% python3 -q
>>> import numpy as np
>>> np.set_printoptions(precision=1, suppress=True, linewidth=140)
>>> def rd(a):
...     return np.round(a, 1) + 0
... 
>>> data = np.load("block8.npy")
>>> data
array([[0, 1, 0, 0, 1, 1, 0],
       [1, 0, 1, 0, 0, 0, 1],
       [0, 1, 0, 0, 0, 1, 0],
       [0, 0, 0, 0, 0, 0, 0],
       [1, 0, 0, 0, 0, 1, 0],
       [1, 0, 1, 0, 1, 0, 0],
       [0, 1, 0, 0, 0, 0, 0]])
>>> rng = np.random.default_rng(56489)
>>> out = data + rng.integers(-2, 3, (7, 6)) @ rng.integers(-2, 3, (6, 7))
>>> out
array([[  5,   9, -11,   4,   1,   1,   8],
       [ -5,  -4,   4,   2,  -1,  -4,  -2],
       [  2,  -1,  -2,   0,   0,  -5,  -2],
       [  1,   6, -11,   8,  -3,  -2,  12],
       [  1,  -2,  -2,   6,  13,   7,  -4],
       [  1,  -6,   8,  -4,   5,   0, -10],
       [ -1,  -1,  -5,   9,   9,   0,  -2]])
>>> np.linalg.matrix_rank(out - data, tol=1e-8)
np.int64(6)
>>> np.abs(out - data).sum(axis=1)
array([36, 23, 14, 43, 33, 31, 28])
>>> (data != 0).astype(int)
array([[0, 1, 0, 0, 1, 1, 0],
       [1, 0, 1, 0, 0, 0, 1],
       [0, 1, 0, 0, 0, 1, 0],
       [0, 0, 0, 0, 0, 0, 0],
       [1, 0, 0, 0, 0, 1, 0],
       [1, 0, 1, 0, 1, 0, 0],
       [0, 1, 0, 0, 0, 0, 0]])
>>> rd(np.linalg.det(data))
np.float64(0.0)
>>> t = np.sort(rng.uniform(-2, 2, 32))
>>> M = np.c_[t, t ** 2, t ** 3] @ np.array([[4, 4, 5, 1], [4, 1, 3, 1], [4, 4, 4, 2]])
>>> rd(M)
array([[-23.9, -35.9, -29.9, -13.9],
       [-22.4, -33.9, -28.2, -13.1],
       [-16.9, -26.4, -21.8,  -9.8],
       [ -9.9, -16.3, -13.5,  -5.6],
       [ -9.2, -15.4, -12.7,  -5.2],
       [ -8.3, -14. , -11.6,  -4.7],
       [ -7.1, -12. , -10. ,  -3.9],
       [ -6.5, -11.1,  -9.3,  -3.5],
       [ -2.4,  -4.1,  -3.8,  -1. ],
       [ -0.9,  -1.2,  -1.3,  -0.3],
       [ -0.5,  -0.6,  -0.7,  -0.1],
       [ -0.4,  -0.5,  -0.5,  -0.1],
       [ -0.1,  -0.1,  -0.2,   0. ],
       [  0.1,   0.1,   0.1,   0. ],
       [  1.3,   1.1,   1.5,   0.3],
       [  2.7,   2.2,   2.9,   0.7],
       [  2.8,   2.2,   3. ,   0.8],
       [  3.9,   3. ,   4.1,   1.1],
       [  4. ,   3.1,   4.3,   1.2],
       [  4.3,   3.4,   4.6,   1.3],
       [  4.6,   3.6,   4.9,   1.4],
       [  6. ,   4.6,   6.3,   1.8],
       [  8.5,   6.4,   8.6,   2.7],
       [  9. ,   6.8,   9.1,   2.9],
       [ 15.5,  11.6,  15.3,   5.3],
       [ 15.6,  11.7,  15.5,   5.4],
       [ 21.1,  16. ,  20.7,   7.5],
       [ 23.8,  18.1,  23.3,   8.6],
       [ 30.4,  23.3,  29.6,  11.3],
       [ 38.3,  29.6,  37.1,  14.5],
       [ 52.3,  41. ,  50.5,  20.4],
       [ 54.2,  42.6,  52.3,  21.3]])
>>> out = M / np.linalg.norm(M, axis=1, keepdims=True)
>>> G = out @ out.T
>>> (G - 2 * np.eye(32)).round(6).argmax(axis=1)
array([ 1,  0,  1,  4,  3,  4,  7,  6,  7, 10, 11, 10, 11, 14, 15, 16, 15, 18, 17, 20, 19, 20, 23, 22, 25, 24, 27, 26, 29, 28, 31, 30])
>>> rd(np.degrees(np.arccos(np.clip(G[21, 9], -1, 1))))
np.float64(168.4)
